$ python -q
>>> import numpy as np
>>> import numpy.linalg as la
>>> np.set_printoptions(precision=1, suppress=True, linewidth=140)
>>> rnd = lambda a: np.round(a, 1) + 0
>>> K = np.load("out18.npy")
>>> K
array([[ 4.7,  0.1,  4.1,  5.3],
       [ 3.8,  0.4,  5. ,  4.8],
       [ 0.3, -0.2,  2.1,  2.6],
       [-0.2, -0.3,  3.3,  3.2],
       [ 6. , -0.2,  2. ,  2.8],
       [-0.4,  0.3,  1.9,  3. ]])
>>> P = K @ la.solve(K.T @ K, K.T)
>>> rnd(P @ K[:, 2])
array([4.1, 5. , 2.1, 3.3, 2. , 1.9])
>>> rnd(np.trace(P))
np.float64(4.0)
>>> np.allclose(P @ P, P)
True
>>> x = np.array([0, 0, 2, 3])
>>> target = K @ x
>>> try:
...     la.solve(K, target)
... except la.LinAlgError as e:
...     print(e)
... 
Last 2 dimensions of the array must be square
>>> rnd(la.pinv(K) @ K)
array([[1., 0., 0., 0.],
       [0., 1., 0., 0.],
       [0., 0., 1., 0.],
       [0., 0., 0., 1.]])
>>> rng = np.random.default_rng(199)
>>> target = target + 0.3 * rng.normal(size=6)
>>> rnd(target)
array([24.3, 24.6, 11.7, 16.2, 12.3, 12.6])
>>> c, *_ = la.lstsq(K, target)
>>> rnd(K.T @ (target - K @ c))
array([0., 0., 0., 0.])
>>> [round(float(la.norm(la.solve(K.T @ K + lam * np.eye(4), K.T @ target))), 2) for lam in (0, 1, 10, 100)]
[3.57, 3.51, 3.18, 2.05]
>>> x = np.array([1, 1, 0, 1])
>>> target = K @ x
>>> c, lr = np.zeros(4), 1 / la.norm(K, 2) ** 2
>>> for i in range(150):
...     c -= lr * K.T @ (K @ c - target)
...     if i % 50 == 0: print(i, round(la.norm(K @ c - target), 1))
... 
0 2.2
50 0.7
100 0.6
>>> rnd(c)
array([1. , 0.3, 0.2, 0.8])
>>> M2 = np.c_[K[:, :2] @ np.array([[-2, -1], [-3, 3]]), np.array([5, 0, 1, 0, 2, 3])]
>>> rnd(M2)
array([[ -9.7,  -4.4,   5. ],
       [ -8.8,  -2.6,   0. ],
       [  0. ,  -0.9,   1. ],
       [  1.3,  -0.7,   0. ],
       [-11.4,  -6.6,   2. ],
       [ -0.1,   1.3,   3. ]])
>>> rnd(la.norm(M2 - K @ la.lstsq(K, M2)[0], axis=0))
array([0. , 0. , 1.4])
>>> rnd(la.lstsq(K, M2[:, 0])[0])
array([-2., -3.,  0.,  0.])
>>> M2 = K + rng.integers(-2, 3, (6, 2)) @ rng.integers(-2, 3, (2, 4))
>>> rnd(M2)
array([[ 6.7,  0.1,  4.1,  4.3],
       [ 7.8,  0.4,  5. ,  2.8],
       [-0.7, -6.2,  8.1,  7.6],
       [ 2.8,  1.7,  1.3,  0.2],
       [ 2. , -0.2,  2. ,  4.8],
       [-1.4,  6.3, -4.1, -1. ]])
>>> np.abs(M2 - K).sum(axis=1)
array([ 3.,  6., 18., 10.,  6., 17.])
>>> feats = np.loadtxt("run8.csv", delimiter=",")
>>> feats
array([[ 0.,  4., -1.,  1., -6.],
       [-4.,  0.,  0., -3., -1.],
       [ 1.,  0.,  0.,  0., -5.],
       [-1.,  3.,  0.,  0., -2.],
       [ 6.,  1.,  5.,  2.,  0.]])
>>> P = np.triu(np.array([[0, 0, 2, 0, 2],
...     [0, 2, 1, 2, 2],
...     [2, 2, 1, 2, 2],
...     [2, 0, 2, 1, 2],
...     [0, 0, 0, 2, 2]]), 1) + np.eye(5)
>>> M2 = P @ feats @ la.inv(P)
>>> P @ feats - feats @ P
array([[ 14.,   2.,   6.,  -2., -18.],
       [ 11.,   8.,  18.,   4.,   5.],
       [ 10.,   8.,   8.,   4.,  -6.],
       [ 12.,   2.,   9.,  -2.,  -4.],
       [  0.,   0., -13., -12., -28.]])
>>> rnd(la.det(M2))
np.float64(0.0)
